% ipython --no-banner

In [1]: import numpy as np

In [2]: import numpy.linalg as la

In [3]: np.set_printoptions(precision=3, suppress=True, linewidth=200)

In [4]: def tidy(a):
   ...:     return np.round(a, 3) + 0
   ...: 

In [5]: m1 = np.loadtxt("data.csv", delimiter=",")

In [6]: print(tidy(m1))
[[-0.583  2.336 -2.166  3.237  0.262]
 [ 1.791  0.1    2.958  2.583  2.361]]

In [7]: Y = m1 / np.sqrt((m1 ** 2).mean(axis=1, keepdims=True))

In [8]: print(tidy(m1 - m1.mean(axis=1, keepdims=True)))
[[-1.2    1.719 -2.783  2.62  -0.355]
 [-0.167 -1.859  0.999  0.625  0.403]]

In [9]: print(tidy(Y[0]))
[-0.284  1.139 -1.056  1.578  0.128]

In [10]: print(la.matrix_rank(Y) == la.matrix_rank(m1))
True

In [11]: ang = np.radians(60)

In [12]: r_ = np.eye(5)

In [13]: r_[1, 1] = r_[4, 4] = np.cos(ang)

In [14]: r_[1, 4], r_[4, 1] = -np.sin(ang), np.sin(ang)

In [15]: print(tidy(r_))
[[ 1.     0.     0.     0.     0.   ]
 [ 0.     0.5    0.     0.    -0.866]
 [ 0.     0.     1.     0.     0.   ]
 [ 0.     0.     0.     1.     0.   ]
 [ 0.     0.866  0.     0.     0.5  ]]

In [16]: Y = m1 @ r_.T

In [17]: print(tidy(np.abs(Y - m1).max(axis=0)))
[0.    2.095 0.    0.    1.892]

In [18]: print(np.allclose(m1 @ m1.T, Y @ Y.T))
True

In [19]: U, sigma, Vh = la.svd(m1, full_matrices=False)

In [20]: print(tidy(U.T @ U))
[[1. 0.]
 [0. 1.]]

In [21]: print(tidy(np.sqrt((sigma ** 2).sum())), tidy(la.norm(m1)))
6.727 6.727

In [22]: print(tidy(U.T @ m1 @ Vh.T))
[[5.  0. ]
 [0.  4.5]]

In [23]: print(U.shape, sigma.shape, Vh.shape)
(2, 2) (2,) (2, 5)

In [24]: print(tidy(np.cumsum(sigma ** 2) / np.sum(sigma ** 2)))
[0.552 1.   ]

In [25]: Y = np.array([[4, 4], [3, 0]])

In [26]: cent = np.kron(Y, m1)

In [27]: print(cent.shape)
(4, 10)

In [28]: M = np.loadtxt("test7.csv", delimiter=",")

In [29]: print(M)
[[ -6.033   0.003  -0.716  -5.259]
 [ -5.911  -0.005  -0.789  -5.136]
 [ -3.127   0.057  -0.346  -2.703]
 [  7.257  -0.04    0.927   6.496]
 [-11.472   0.008  -1.371 -10.023]
 [ -1.366  -0.001  -0.189  -1.397]
 [ -3.725   0.006  -0.419  -3.212]
 [ -9.62    0.03   -1.234  -8.421]
 [  3.744  -0.028   0.441   3.313]
 [ 10.802   0.043   1.304   9.428]
 [ -1.832  -0.029  -0.259  -1.589]
 [ -0.67    0.097  -0.029  -0.637]
 [-10.669   0.014  -1.362  -9.347]
 [ 10.088  -0.005   1.229   8.91 ]
 [ -1.512  -0.017  -0.195  -1.371]
 [  8.415   0.048   1.156   7.443]
 [  8.672   0.006   0.998   7.651]
 [ -8.458   0.067  -1.173  -7.4  ]]

In [30]: Q, evecs = la.qr(M[:, :1])[0], la.qr(M[:, 1:])[0]

In [31]: sigma = la.svd(Q.T @ evecs, compute_uv=False)

In [32]: print(tidy(la.norm(Q @ Q.T - evecs @ evecs.T, 2)))
1.0

In [33]: print(tidy(sigma))
[1.]

In [34]: print(tidy(np.degrees(np.arccos(sigma.clip(0, 1)))))
[0.612]

In [35]: x0 = np.array([-2, -3, 3, 0])

In [36]: target = M @ x0

In [37]: print(tidy(la.solve(M.T @ M, M.T @ target)))
[-2. -3.  3.  0.]

In [38]: rng = np.random.default_rng(4253)

In [39]: target = target + 0.1 * rng.normal(size=18)

In [40]: print(tidy(target))
[  9.651   9.478   4.965 -11.511  18.74    2.2     6.158  15.61   -6.179 -18.013   3.054   0.969  17.161 -16.426   2.534 -13.753 -14.316  13.077]

In [41]: coef, *_ = la.lstsq(M, target)

In [42]: print(tidy(M.T @ (target - M @ coef)))
[0. 0. 0. 0.]

In [43]: print(coef.round())
[-2. -4.  3. -0.]

In [44]: print([round(float(la.norm(la.solve(M.T @ M + lam * np.eye(4), M.T @ target))), 2) for lam in (0, 1, 10, 100)])
[5.32, 1.23, 1.21, 1.15]

In [45]: print(tidy(la.norm(target - M @ coef)))
0.44

In [46]: Y = M + rng.integers(-2, 3, (18, 1)) @ rng.integers(-2, 3, (1, 4))

In [47]: print(tidy(Y))
[[ -6.033   0.003  -0.716  -5.259]
 [ -7.911  -2.005   1.211  -4.136]
 [ -3.127   0.057  -0.346  -2.703]
 [  7.257  -0.04    0.927   6.496]
 [-11.472   0.008  -1.371 -10.023]
 [  0.634   1.999  -2.189  -2.397]
 [  0.275   4.006  -4.419  -5.212]
 [-13.62   -3.97    2.766  -6.421]
 [  7.744   3.972  -3.559   1.313]
 [ 12.802   2.043  -0.696   8.428]
 [ -3.832  -2.029   1.741  -0.589]
 [  3.33    4.097  -4.029  -2.637]
 [ -6.669   4.014  -5.362 -11.347]
 [  6.088  -4.005   5.229  10.91 ]
 [  2.488   3.983  -4.195  -3.371]
 [  4.415  -3.952   5.156   9.443]
 [  6.672  -1.994   2.998   8.651]
 [-12.458  -3.933   2.827  -5.4  ]]

In [48]: print(tidy(la.svd(Y - M, compute_uv=False)))
[23.087  0.     0.     0.   ]

In [49]: print(tidy(Y - M))
[[ 0.  0.  0.  0.]
 [-2. -2.  2.  1.]
 [ 0.  0.  0.  0.]
 [ 0.  0.  0.  0.]
 [ 0.  0.  0.  0.]
 [ 2.  2. -2. -1.]
 [ 4.  4. -4. -2.]
 [-4. -4.  4.  2.]
 [ 4.  4. -4. -2.]
 [ 2.  2. -2. -1.]
 [-2. -2.  2.  1.]
 [ 4.  4. -4. -2.]
 [ 4.  4. -4. -2.]
 [-4. -4.  4.  2.]
 [ 4.  4. -4. -2.]
 [-4. -4.  4.  2.]
 [-2. -2.  2.  1.]
 [-4. -4.  4.  2.]]

In [50]: print(np.abs(Y - M).sum(axis=1))
[ 0.  7.  0.  0.  0.  7. 14. 14. 14.  7.  7. 14. 14. 14. 14. 14.  7. 14.]

In [51]: cen = M - M.mean(axis=0)

In [52]: evecs = la.svd(cen)[2][:1]

In [53]: Y = cen - cen @ evecs.T @ evecs

In [54]: print(tidy(la.norm(Y) / la.norm(cen)))
0.008

In [55]: print(tidy((cen @ evecs.T).std(axis=0)))
[9.61]

In [56]: A = np.array([[2, 2, 5, 7, 4], [5, 3, 5, 9, 7], [6, 0, 4, 1, 6]])

In [57]: A[:, 4] = -1 * A[:, 2]

In [58]: print(A)
[[ 2  2  5  7 -5]
 [ 5  3  5  9 -5]
 [ 6  0  4  1 -4]]

In [59]: f = np.array([-1, -3, -3])

In [60]: print(np.convolve(A[2], f))
[ -6 -18 -22 -13 -11   9  12]

In [61]: print(np.polyval(f, A[2]))
[-57  -3 -31  -7  -7]

In [62]: print(np.cross(A[2, :3], A[0, :3]))
[ -8 -22  12]

In [63]: print(np.array([np.convolve(row, f, "same") for row in A]))
[[ -8 -17 -28 -31  -6]
 [-18 -29 -33 -37 -12]
 [-18 -22 -13 -11   9]]

In [64]: Y = A / np.sqrt((A ** 2).mean(axis=1, keepdims=True))

In [65]: print(tidy(A - A.mean(axis=1, keepdims=True)))
[[-0.2 -0.2  2.8  4.8 -7.2]
 [ 1.6 -0.4  1.6  5.6 -8.4]
 [ 4.6 -1.4  2.6 -0.4 -5.4]]

In [66]: print(la.matrix_rank(Y) == la.matrix_rank(A))
True

In [67]: print(la.matrix_rank(A - A.mean(axis=1, keepdims=True)))
3

In [68]: ang = np.radians(36)

In [69]: r_ = np.eye(5)

In [70]: r_[2, 2] = r_[0, 0] = np.cos(ang)

In [71]: r_[2, 0], r_[0, 2] = -np.sin(ang), np.sin(ang)

In [72]: print(tidy(r_))
[[ 0.809  0.     0.588  0.     0.   ]
 [ 0.     1.     0.     0.     0.   ]
 [-0.588  0.     0.809  0.     0.   ]
 [ 0.     0.     0.     1.     0.   ]
 [ 0.     0.     0.     0.     1.   ]]

In [73]: Y = A @ r_.T

In [74]: print(np.allclose(la.norm(A, axis=1), la.norm(Y, axis=1)))
True

In [75]: print(np.allclose(A @ A.T, Y @ Y.T))
True

In [76]: blk = np.stack([A, 3 * A, A[::-1]])

In [77]: print(la.matrix_rank(blk))
[3 3 3]

In [78]: print(blk.sum(axis=0))
[[ 14   8  24  29 -24]
 [ 25  15  25  45 -25]
 [ 26   2  21  11 -21]]

In [79]: feats = np.loadtxt("run13.csv", delimiter=",")

In [80]: print(feats)
[[21.  1.  1. 30.]
 [ 3.  1.  1.  3.]
 [21.  1.  1. 30.]
 [21.  1.  1. 30.]
 [15.  1.  1. 21.]
 [21.  1.  1. 30.]
 [15.  1.  1. 21.]
 [21.  1.  1. 30.]
 [21.  1.  1. 30.]
 [15.  1.  1. 21.]
 [15.  1.  1. 21.]
 [ 9.  1.  1. 12.]
 [ 3.  1.  1.  3.]
 [21.  1.  1. 30.]
 [ 9.  1.  1. 12.]
 [ 3.  1.  1.  3.]
 [15.  1.  1. 21.]
 [ 9.  1.  1. 12.]
 [15.  1.  1. 21.]
 [ 3.  1.  1.  3.]
 [21.  1.  1. 30.]
 [21.  1.  1. 30.]
 [ 9.  1.  1. 12.]
 [15.  1.  1. 21.]
 [21.  1.  1. 30.]]

In [81]: # column 2 repeats column 1

In [82]: U, sigma, Vh = la.svd(feats)

In [83]: print(tidy(sigma))
[138.136   3.509   0.      0.   ]

In [84]: Y = U[:, :2] @ np.diag(sigma[:2]) @ Vh[:2]

In [85]: print(tidy(la.norm(feats - Y, 2)), tidy(sigma[2]))
0.0 0.0

In [86]: print(tidy(Y))
[[21.  1.  1. 30.]
 [ 3.  1.  1.  3.]
 [21.  1.  1. 30.]
 [21.  1.  1. 30.]
 [15.  1.  1. 21.]
 [21.  1.  1. 30.]
 [15.  1.  1. 21.]
 [21.  1.  1. 30.]
 [21.  1.  1. 30.]
 [15.  1.  1. 21.]
 [15.  1.  1. 21.]
 [ 9.  1.  1. 12.]
 [ 3.  1.  1.  3.]
 [21.  1.  1. 30.]
 [ 9.  1.  1. 12.]
 [ 3.  1.  1.  3.]
 [15.  1.  1. 21.]
 [ 9.  1.  1. 12.]
 [15.  1.  1. 21.]
 [ 3.  1.  1.  3.]
 [21.  1.  1. 30.]
 [21.  1.  1. 30.]
 [ 9.  1.  1. 12.]
 [15.  1.  1. 21.]
 [21.  1.  1. 30.]]

In [87]: print(la.matrix_rank(feats, rtol=0.05))
1

In [88]: print(la.matrix_rank(Y))
2

In [89]: cov = feats.T @ feats

In [90]: print(cov)
[[ 6345.   363.   363.  8973.]
 [  363.    25.    25.   507.]
 [  363.    25.    25.   507.]
 [ 8973.   507.   507. 12699.]]

In [91]: print(la.matrix_rank(cov))
2

In [92]: print((feats @ feats.T).shape)
(25, 25)

In [93]: print(np.allclose(cov, cov.T))
True

In [94]: print(tidy(la.eigvalsh(cov)[::-1]))
[19081.685    12.315     0.        0.   ]

In [95]: print(np.trace(cov), (feats ** 2).sum())
19094.0 19094.0

In [96]: print(np.diag(cov))
[ 6345.    25.    25. 12699.]

In [97]: print(tidy(la.svd(feats, compute_uv=False) ** 2))
[19081.685    12.315     0.        0.   ]

In [98]: arr = np.loadtxt("block17.csv", delimiter=",")

In [99]: print(arr)
[[1.   0.   0.   0.   0.  ]
 [0.25 0.5  0.   0.   0.25]
 [0.   0.   0.5  0.5  0.  ]
 [0.   0.   0.   0.5  0.5 ]
 [0.   0.   0.   0.5  0.5 ]]

In [100]: print(arr @ arr)
[[1.    0.    0.    0.    0.   ]
 [0.375 0.25  0.    0.125 0.25 ]
 [0.    0.    0.25  0.5   0.25 ]
 [0.    0.    0.    0.5   0.5  ]
 [0.    0.    0.    0.5   0.5  ]]

In [101]: print((arr + arr.T) / 2)
[[1.    0.125 0.    0.    0.   ]
 [0.125 0.5   0.    0.    0.125]
 [0.    0.    0.5   0.25  0.   ]
 [0.    0.    0.25  0.5   0.5  ]
 [0.    0.125 0.    0.5   0.5  ]]

In [102]: print(np.trace(arr))
3.0

In [103]: print(np.allclose(arr, arr.T))
False

In [104]: print(tidy(la.det(arr)))
0.0

In [105]: print(tidy(np.sort(np.abs(la.eigvals(arr)))))
[0.  0.5 0.5 1.  1. ]

In [106]: labels = rng.permutation(5)

In [107]: print(labels)
[4 2 0 3 1]

In [108]: Y = arr[labels][:, labels]

In [109]: print(np.diag(Y))
[0.5 0.5 1.  0.5 0.5]

In [110]: print(np.allclose(Y, arr))
False

In [111]: F = np.load("x.npy")

In [112]: print(F)
[[1 0 0]
 [4 1 0]
 [0 6 1]]

In [113]: print([int(la.matrix_rank(la.matrix_power(F, p))) for p in range(1, 4)])
[3, 3, 3]

In [114]: print(la.matrix_rank(F - F[0, 0] * np.eye(3)))
2

In [115]: print(tidy(la.eigvals(F).sum().real))
3.0

In [116]: print(np.kron(np.eye(2, dtype=int), F))
[[1 0 0 0 0 0]
 [4 1 0 0 0 0]
 [0 6 1 0 0 0]
 [0 0 0 1 0 0]
 [0 0 0 4 1 0]
 [0 0 0 0 6 1]]

In [117]: print(tidy(la.det(F.T)))
1.0

In [118]: print(tidy(la.det(2 * F)), tidy(la.det(F)))
8.0 1.0

In [119]: U, sigma, Vh = la.svd(F, full_matrices=False)

In [120]: print(np.abs(U[:, 0]).round(6).argmax())
2

In [121]: print(np.allclose(U * sigma @ Vh, F))
True

In [122]: print(tidy(Vh @ Vh.T))
[[1. 0. 0.]
 [0. 1. 0.]
 [0. 0. 1.]]

In [123]: print(tidy(U.T @ F @ Vh.T))
[[6.22  0.    0.   ]
 [0.    4.038 0.   ]
 [0.    0.    0.04 ]]

In [124]: print(tidy(U.T @ U))
[[1. 0. 0.]
 [0. 1. 0.]
 [0. 0. 1.]]

In [125]: print(U.shape, sigma.shape, Vh.shape)
(3, 3) (3,) (3, 3)

In [126]: print(tidy(np.abs(la.svd(F)[2][-1])))
[0.039 0.164 0.986]

In [127]: print(round(np.log10(la.cond(F))))
2

In [128]: print(tidy(la.norm(F, 2) / la.norm(F)))
0.839

In [129]: print(np.argsort(-la.norm(F, axis=0).round(6), kind="stable")[:3])
[1 0 2]

In [130]: print(la.cond(F) > 100)
True

In [131]: vals, evecs = la.eig(F)

In [132]: print(vals)
[1. 1. 1.]

In [133]: print(np.prod(vals))
1.0

In [134]: print(tidy(np.sort(la.eigvals(F.T))))
[1. 1. 1.]

In [135]: E = np.load("w.npy")

In [136]: print(E)
[[ 0.21 -0.14 -0.28  1.4 ]
 [ 0.03 -0.02 -0.04  0.2 ]
 [-0.54  0.36  0.72 -3.6 ]
 [ 0.33 -0.22 -0.44  2.2 ]
 [ 0.15 -0.1  -0.2   1.  ]]

In [137]: x0 = np.array([4, 2, 4, 3])

In [138]: print((E @ x0).argmax())
3

In [139]: print(tidy(E @ np.ones(4)))
[ 1.19  0.17 -3.06  1.87  0.85]

In [140]: J = np.load("out5.npy")

In [141]: print(J)
[[-3  4 -6]
 [ 3 -3  6]
 [-4 -1 -8]]

In [142]: cov = J.T @ J

In [143]: print(la.matrix_rank(cov))
2

In [144]: print(np.allclose(cov, cov.T))
True

In [145]: print(tidy(la.eigvalsh(cov)[::-1]))
[179.419  16.581   0.   ]
